$ python -q
>>> import numpy as np
>>> np.set_printoptions(suppress=True, linewidth=140)
>>> def rnd(a):
...     return np.round(a, 2) + 0
... 
>>> X = np.loadtxt("out3.csv", delimiter=",")
>>> X
array([[9., 3., 0., 0., 0., 0., 0., 0., 0.],
       [3., 1., 3., 0., 0., 0., 0., 0., 0.],
       [0., 3., 8., 3., 0., 0., 0., 0., 0.],
       [0., 0., 3., 4., 3., 0., 0., 0., 0.],
       [0., 0., 0., 3., 3., 3., 0., 0., 0.],
       [0., 0., 0., 0., 3., 0., 3., 0., 0.],
       [0., 0., 0., 0., 0., 3., 9., 3., 0.],
       [0., 0., 0., 0., 0., 0., 3., 9., 3.],
       [0., 0., 0., 0., 0., 0., 0., 3., 4.]])
>>> ev, evecs = np.linalg.eigh(X)
>>> x0 = np.array([-1, -4, 4, -3, 2, -4, 2, -1, -5])
>>> rnd(x0 @ X @ x0 / (x0 @ x0)), rnd(ev[0]), rnd(ev[-1])
(np.float64(0.96), np.float64(-2.89), np.float64(12.89))
>>> (np.sign(evecs[:, -1].round(6)) == np.sign(evecs[0, -1].round(6))).astype(int)
array([1, 1, 1, 1, 1, 1, 1, 1, 1])
>>> rng = np.random.default_rng(847423)
>>> A2 = X + rng.integers(-2, 3, (9, 5)) @ rng.integers(-2, 3, (5, 9))
>>> A2
array([[ 5.,  5., -6.,  4.,  1., -3., 11., -3., -2.],
       [ 5.,  4., -4.,  6.,  0., -3., 10.,  1., -7.],
       [ 2., -5., 16., -5.,  4.,  6.,  0.,  3.,  2.],
       [-6., -6., 11., -6.,  7.,  6., -2.,  1.,  8.],
       [ 4.,  6., -9., 10., -2.,  2.,  5.,  4., -8.],
       [ 4.,  0.,  6., -2.,  7., -2., -7.,  4.,  0.],
       [10., -3.,  4.,  3.,  0., -1.,  2., -1., -3.],
       [-6., -2., -4., -2., -7.,  7., 10.,  5.,  7.],
       [ 2.,  4., -6.,  6.,  0., -4.,  6.,  4., -2.]])
>>> rnd(np.linalg.svd(A2 - X, compute_uv=False))
array([36.51, 24.19, 11.47,  9.98,  9.5 ,  0.  ,  0.  ,  0.  ,  0.  ])
>>> np.linalg.matrix_rank(A2 - X, tol=1e-8)
np.int64(5)
>>> r0 = np.array([-2, -1, 0, 3, 1, 3, -1, 2, -1])
>>> A2 = X + np.outer(r0, np.eye(9)[4])
>>> np.linalg.matrix_rank(np.linalg.inv(A2) - np.linalg.inv(X), tol=1e-8)
np.int64(1)
>>> A2
array([[ 9.,  3.,  0.,  0., -2.,  0.,  0.,  0.,  0.],
       [ 3.,  1.,  3.,  0., -1.,  0.,  0.,  0.,  0.],
       [ 0.,  3.,  8.,  3.,  0.,  0.,  0.,  0.,  0.],
       [ 0.,  0.,  3.,  4.,  6.,  0.,  0.,  0.,  0.],
       [ 0.,  0.,  0.,  3.,  4.,  3.,  0.,  0.,  0.],
       [ 0.,  0.,  0.,  0.,  6.,  0.,  3.,  0.,  0.],
       [ 0.,  0.,  0.,  0., -1.,  3.,  9.,  3.,  0.],
       [ 0.,  0.,  0.,  0.,  2.,  0.,  3.,  9.,  3.],
       [ 0.,  0.,  0.,  0., -1.,  0.,  0.,  3.,  4.]])
>>> A2 = np.array([[2, -1, 2, -3, -1, 1], [-1, 2, -3, 0, 1, 2], [3, 1, 1, 0, 2, 1]])
>>> F = A2.T @ A2
>>> F
array([[14, -1, 10, -6,  3,  3],
       [-1,  6, -7,  3,  5,  4],
       [10, -7, 14, -6, -3, -3],
       [-6,  3, -6,  9,  3, -3],
       [ 3,  5, -3,  3,  6,  3],
       [ 3,  4, -3, -3,  3,  6]])
>>> np.unique(F.round(6), axis=0).shape
(6, 6)
>>> np.allclose(F[:-1].T @ np.linalg.lstsq(F[:-1].T, F[-1])[0], F[-1])
True
>>> np.abs(np.diag(np.linalg.qr(F)[1])) > 1e-9
array([ True,  True,  True, False, False, False])
>>> A2 = F + rng.integers(-2, 3, (6, 3)) @ rng.integers(-2, 3, (3, 6))
>>> A2
array([[ 15,   3,   9, -10,   2,  -3],
       [ -5,   0,  -4,   8,   7,  14],
       [ 10, -13,  21,  -9,  -5,  -1],
       [ -6,   3,  -4,   6,   2,  -5],
       [  2,   3,  -1,   3,   6,   5],
       [  2,   8,  -8,   0,   5,   6]])
>>> A2 - F
array([[ 1,  4, -1, -4, -1, -6],
       [-4, -6,  3,  5,  2, 10],
       [ 0, -6,  7, -3, -2,  2],
       [ 0,  0,  2, -3, -1, -2],
       [-1, -2,  2,  0,  0,  2],
       [-1,  4, -5,  3,  2,  0]])
>>> np.abs(A2 - F).sum(axis=1)
array([17, 30, 20,  8,  7, 15])
>>> rnd(np.linalg.svd(A2 - F, compute_uv=False))
array([17.39, 11.92,  2.12,  0.  ,  0.  ,  0.  ])
